>>> import numpy as np
>>> import numpy.linalg as la
>>> np.set_printoptions(precision=2, suppress=True, linewidth=100)
>>> rnd = lambda a: np.round(a, 2) + 0
>>> E = np.load("run10.npy")
>>> rnd(E)
array([[ 0.87,  0.  ,  0.5 ,  0.  ],
       [ 0.  ,  1.  ,  0.  ,  0.  ],
       [-0.5 ,  0.  ,  0.87,  0.  ],
       [ 0.  ,  0.  ,  0.  ,  1.  ]])
>>> rnd(E.reshape(-1, 2))
array([[ 0.87,  0.  ],
       [ 0.5 ,  0.  ],
       [ 0.  ,  1.  ],
       [ 0.  ,  0.  ],
       [-0.5 ,  0.  ],
       [ 0.87,  0.  ],
       [ 0.  ,  0.  ],
       [ 0.  ,  1.  ]])
>>> T = E.reshape(4, 2, -1)
>>> rnd(np.einsum("ihd,ihd->ih", T, T))
array([[0.75, 0.25],
       [1.  , 0.  ],
       [0.25, 0.75],
       [0.  , 1.  ]])
>>> T.shape
(4, 2, 2)
>>> rnd(T[:, 0])
array([[ 0.87,  0.  ],
       [ 0.  ,  1.  ],
       [-0.5 ,  0.  ],
       [ 0.  ,  0.  ]])
>>> mat = np.array([[0, -7, 9],
...     [9, -14, 8],
...     [5, -18, 5],
...     [12, -24, 10],
...     [4, -28, 18],
...     [10, -27, 19],
...     [1, -24, 24],
...     [4, -30, 28],
...     [-2, -24, 30],
...     [-6, -23, 26],
...     [-7, -15, 34],
...     [-3, -8, 40],
...     [-11, -1, 33],
...     [-14, -8, 37],
...     [-10, -15, 31]])
>>> idx = mat[:, 2] > np.median(mat[:, 2])
>>> r0 = mat[idx].mean(axis=0) - mat[~idx].mean(axis=0)
>>> idx.astype(int)
array([0, 0, 0, 0, 0, 0, 0, 1, 1, 0, 1, 1, 1, 1, 1])
>>> rnd((((mat - mat.mean(axis=0)) @ r0 > 0) == idx).mean())
np.float64(0.87)
>>> m1 = np.array([[2.0, 2.0, 0.0], [2.0, 0.0, 0.0], [0.0, 0.0, 3.0]])
>>> r0, g = m1[2], m1[1]
>>> r0 @ g
np.float64(0.0)
>>> p = (r0 @ g) / (r0 @ r0) * r0
>>> g - p
array([2., 0., 0.])
>>> w, evecs = la.eig(m1)
>>> rnd(np.sort(la.eigvals(m1.T)))
array([-1.24,  3.  ,  3.24])
>>> rnd(w)
array([ 3.24, -1.24,  3.  ])
>>> rnd(np.prod(w))
np.float64(-12.0)
>>> rnd(np.sort(la.eigvals(m1 @ m1)))
array([ 1.53,  9.  , 10.47])
>>> other = np.array([[-3, 1, -1], [4, 1, -2], [0, -5, -5]])
>>> other.T @ m1.T
array([[  2.,  -6.,   0.],
       [  4.,   2., -15.],
       [ -6.,  -2., -15.]])
>>> np.einsum("ij->j", m1)
array([4., 2., 3.])
>>> np.einsum("ik,kj->ij", m1, other)
array([[  2.,   4.,  -6.],
       [ -6.,   2.,  -2.],
       [  0., -15., -15.]])
>>> np.einsum("ik,kj->ji", m1, other)
array([[  2.,  -6.,   0.],
       [  4.,   2., -15.],
       [ -6.,  -2., -15.]])
>>> la.matrix_rank(m1 @ other)
np.int64(3)
>>> feats = np.loadtxt("sample9.csv", delimiter=",")
>>> feats
array([[-1.,  2.,  0.,  3.],
       [ 3., -1.,  2.,  0.],
       [ 0.,  3., -1.,  2.],
       [ 2.,  0.,  3., -1.]])
>>> T = np.stack([feats, 2 * feats, feats[::-1]])
>>> la.matrix_rank(T.reshape(3, -1))
np.int64(2)
>>> rnd(la.norm(T, axis=(1, 2)))
array([ 7.48, 14.97,  7.48])
>>> T.sum(axis=0)
array([[-1.,  6.,  3.,  8.],
       [ 9.,  0.,  5.,  2.],
       [ 3.,  8., -1.,  6.],
       [ 5.,  2.,  9.,  0.]])
>>> rnd(la.det(T))
array([ -48., -768.,  -48.])
>>> np.allclose(feats @ feats.T, feats.T @ feats)
True
>>> rnd(np.sort(np.abs(np.fft.fft(feats[0])))), rnd(np.sort(la.svd(feats, compute_uv=False)))
(array([1.41, 1.41, 4.  , 6.  ]), array([1.41, 1.41, 4.  , 6.  ]))
>>> feats @ np.ones(4)
array([4., 4., 4., 4.])
>>> (feats - feats.T) / 2
array([[ 0. , -0.5,  0. ,  0.5],
       [ 0.5,  0. , -0.5,  0. ],
       [ 0. ,  0.5,  0. , -0.5],
       [-0.5,  0. ,  0.5,  0. ]])
>>> np.allclose(feats @ feats.T, feats.T @ feats)
True
>>> np.trace(feats)
np.float64(-4.0)
>>> feats @ feats
array([[13., -4., 13., -6.],
       [-6., 13., -4., 13.],
       [13., -6., 13., -4.],
       [-4., 13., -6., 13.]])
>>> rnd(np.sort(np.abs(la.eigvals(feats))))
array([1.41, 1.41, 4.  , 6.  ])
>>> rnd(la.det(feats))
np.float64(-48.0)
>>> rnd(np.abs(la.eigvals(feats)).max())
np.float64(6.0)
>>> (feats + feats.T) / 2
array([[-1. ,  2.5,  0. ,  2.5],
       [ 2.5, -1. ,  2.5,  0. ],
       [ 0. ,  2.5, -1. ,  2.5],
       [ 2.5,  0. ,  2.5, -1. ]])
>>> r0 = np.array([1, 2, 3, 1])
>>> other = feats + np.outer(r0, np.eye(4)[1])
>>> rnd(la.det(other) / la.det(feats)), rnd(1 + la.solve(feats, r0)[1])
(np.float64(1.73), np.float64(1.73))
>>> other
array([[-1.,  3.,  0.,  3.],
       [ 3.,  1.,  2.,  0.],
       [ 0.,  6., -1.,  2.],
       [ 2.,  1.,  3., -1.]])
>>> la.matrix_rank(la.inv(other) - la.inv(feats), tol=1e-8)
np.int64(1)
>>> Uu, sig, VT = la.svd(other, full_matrices=False)
>>> rnd(Uu.T @ other @ VT.T)
array([[7.53, 0.  , 0.  , 0.  ],
       [0.  , 5.27, 0.  , 0.  ],
       [0.  , 0.  , 1.79, 0.  ],
       [0.  , 0.  , 0.  , 1.17]])
>>> rnd(np.abs(VT[0]))
array([0.03, 0.9 , 0.08, 0.43])
>>> rnd(np.cumsum(sig ** 2) / np.sum(sig ** 2))
array([0.64, 0.95, 0.98, 1.  ])
>>> (sig > 1e-8).sum()
np.int64(4)
>>> Uu.shape, sig.shape, VT.shape
((4, 4), (4,), (4, 4))
>>> rnd(np.sqrt((sig ** 2).sum())), rnd(la.norm(other))
(np.float64(9.43), np.float64(9.43))
>>> A = np.load("mat.npy")
>>> A
array([[-0.44,  0.41, -0.04],
       [ 1.9 , -0.97,  0.23],
       [ 0.9 , -0.37,  0.1 ],
       [-2.7 , -1.39,  0.24],
       [-0.35,  0.2 ,  0.01],
       [-1.69, -2.14,  0.5 ],
       [ 2.87,  0.38, -0.1 ],
       [ 2.26,  0.42,  0.06],
       [-5.68, -1.34,  0.51],
       [ 4.54,  1.86, -0.41],
       [ 1.01,  0.59, -0.18],
       [ 1.25,  0.23,  0.05],
       [ 2.75,  0.89, -0.35],
       [ 0.51,  0.59, -0.01],
       [ 3.21,  0.77, -0.08],
       [ 1.  ,  0.07,  0.04],
       [ 3.18,  0.24, -0.38],
       [-1.37, -0.16,  0.04]])
>>> (la.matrix_power((m1 != 0) + (m1.T != 0) + np.eye(3), 3) > 0).astype(int)
array([[1, 1, 0],
       [1, 1, 0],
       [0, 0, 1]])
>>> rnd(np.sort(la.eigvals(m1).real))
array([-1.24,  3.  ,  3.24])
>>> r0 = np.array([5, 0, 4])
>>> rnd(np.polyval(r0, A[6]))
array([45.18,  4.72,  4.05])
>>> rnd(np.cross(A[6, :3], A[8, :3]))
array([ 0.06, -0.9 , -1.69])
>>> rnd(np.convolve(A[6], r0))
array([14.35,  1.9 , 10.98,  1.52, -0.4 ])
>>> rnd(np.correlate(A[6], A[8], "full"))
array([  1.46,  -3.65, -16.86,  -2.02,   0.57])
>>> X = np.load("case13.npy")
>>> X
array([[ 20,  14, -26],
       [ 14,  13, -27],
       [-26, -27,  58]])
>>> Uu, sig = la.svd(X)
Traceback (most recent call last):
  File "<python-input-73>", line 1, in <module>
    Uu, sig = la.svd(X)
    ^^^^^^^
ValueError: too many values to unpack (expected 2)
>>> Uu, sig, VT = la.svd(X, full_matrices=False)
>>> rnd(Uu.T @ X @ VT.T)
array([[84.19,  0.  ,  0.  ],
       [ 0.  ,  6.81,  0.  ],
       [ 0.  ,  0.  ,  0.  ]])
>>> np.allclose(Uu * sig @ VT, X)
True
>>> Uu.shape, sig.shape, VT.shape
((3, 3), (3,), (3, 3))
>>> other = np.array([[2, 0], [-3, 2]])
>>> C = np.kron(other, X)
>>> la.matrix_rank(C)
np.int64(4)
>>> rnd(la.norm(C, 2)), rnd(la.norm(other, 2) * la.norm(X, 2))
(np.float64(336.78), np.float64(336.78))
>>> rnd(la.norm(X, 2) / la.norm(X))
np.float64(1.0)
>>> [round(float(x), 2) for x in la.svd(X, compute_uv=False)[:3]]
[84.19, 6.81, 0.0]
>>> la.matrix_rank(X, rtol=0.1)
np.int64(1)
>>> la.cond(X) > 100
np.True_
>>> arr = np.array([[-2.04, -1.56, 0.6, 0.6],
...     [-1.84, -1.48, 0.93, 0.74],
...     [2.21, 0.19, -1.78, -1.29],
...     [-0.25, 0.61, -0.8, -0.35]])
>>> la.cond(arr) > 100
np.True_
>>> [round(float(x), 2) for x in la.svd(arr, compute_uv=False)[:3]]
[4.7, 1.46, 0.99]
>>> la.matrix_rank(arr, rtol=0.1)
np.int64(3)
>>> P = np.triu(np.array([[-2, -2, 2, 1], [0, -2, 0, -1], [-2, -2, 0, -1], [-2, 0, 2, -2]]), 1) + np.eye(4)
>>> other = P @ arr @ la.inv(P)
>>> rnd(P @ arr - arr @ P)
array([[ 7.85, -0.13, -2.14, -3.33],
       [ 0.25, -4.29,  4.48,  1.64],
       [ 0.25,  3.81, -3.62, -3.45],
       [ 0.  , -0.5 ,  0.5 ,  0.06]])
>>> rnd(np.poly(other))
array([1.  , 5.65, 5.43, 0.31, 0.  ])
>>> rank = la.matrix_rank(arr)
>>> rank
np.int64(3)
>>> ns = la.svd(arr)[2][rank:].T
>>> [int(la.matrix_rank(arr[:i])) for i in range(1, len(arr) + 1)]
[1, 2, 3, 3]
>>> [int(la.matrix_rank(arr[:, :j + 1])) for j in range(4)]
[1, 2, 3, 3]
>>> rnd(arr @ ns)
array([[0.],
       [0.],
       [0.],
       [0.]])
>>> rnd(ns @ ns.T)
array([[ 0.02,  0.  , -0.07,  0.13],
       [ 0.  ,  0.  ,  0.01, -0.03],
       [-0.07,  0.01,  0.21, -0.4 ],
       [ 0.13, -0.03, -0.4 ,  0.77]])
>>> ns.shape
(4, 1)
>>> [int(la.matrix_rank(np.delete(arr, i, axis=0))) for i in range(4)]
[3, 3, 3, 3]
>>> rnd(ns[:, 0] / ns[np.abs(ns[:, 0]).round(6).argmax(), 0])
array([ 0.17, -0.04, -0.52,  1.  ])
>>> K = np.load("w.npy")
>>> K
array([[-1.9, -1.7,  0.8],
       [ 0.8, -0.9,  0. ],
       [ 0.5,  0.9,  1.1],
       [-1.4, -1.6,  0.7],
       [ 1.7,  0.8, -0.3],
       [ 0.6, -0.5, -2.3],
       [ 0.5, -0.4,  0.9],
       [-0.8,  1. ,  0.8],
       [ 0.2, -0.8,  0.1],
       [-0.4,  0.5,  0.3],
       [ 0.1, -0.2,  0.1],
       [-7.5, -3.5, -5.5]])
>>> x = np.array([5, 6, 3])
>>> target = K @ x
>>> rnd(target)
array([-17.3,  -1.4,  11.2, -14.5,  12.4,  -6.9,   2.8,   4.4,  -3.5,   1.9,  -0.4, -75. ])
>>> rnd(la.solve(K.T @ K, K.T @ target))
array([5., 6., 3.])
>>> rnd(la.lstsq(K, target)[0])
array([5., 6., 3.])
>>> rng = np.random.default_rng(16)
>>> target = target + 0.1 * rng.normal(size=12)
>>> rnd(target)
array([-17.36,  -1.34,  11.3 , -14.4 ,  12.58,  -6.94,   2.85,   4.36,  -3.64,   1.83,  -0.39,
       -75.09])
>>> beta, *_ = la.lstsq(K, target)
>>> rnd(K.T @ (target - K @ beta))
array([0., 0., 0.])
>>> [round(float(la.norm(la.solve(K.T @ K + lam * np.eye(3), K.T @ target))), 2) for lam in (0, 1, 10, 100)]
[8.37, 8.16, 7.19, 4.02]
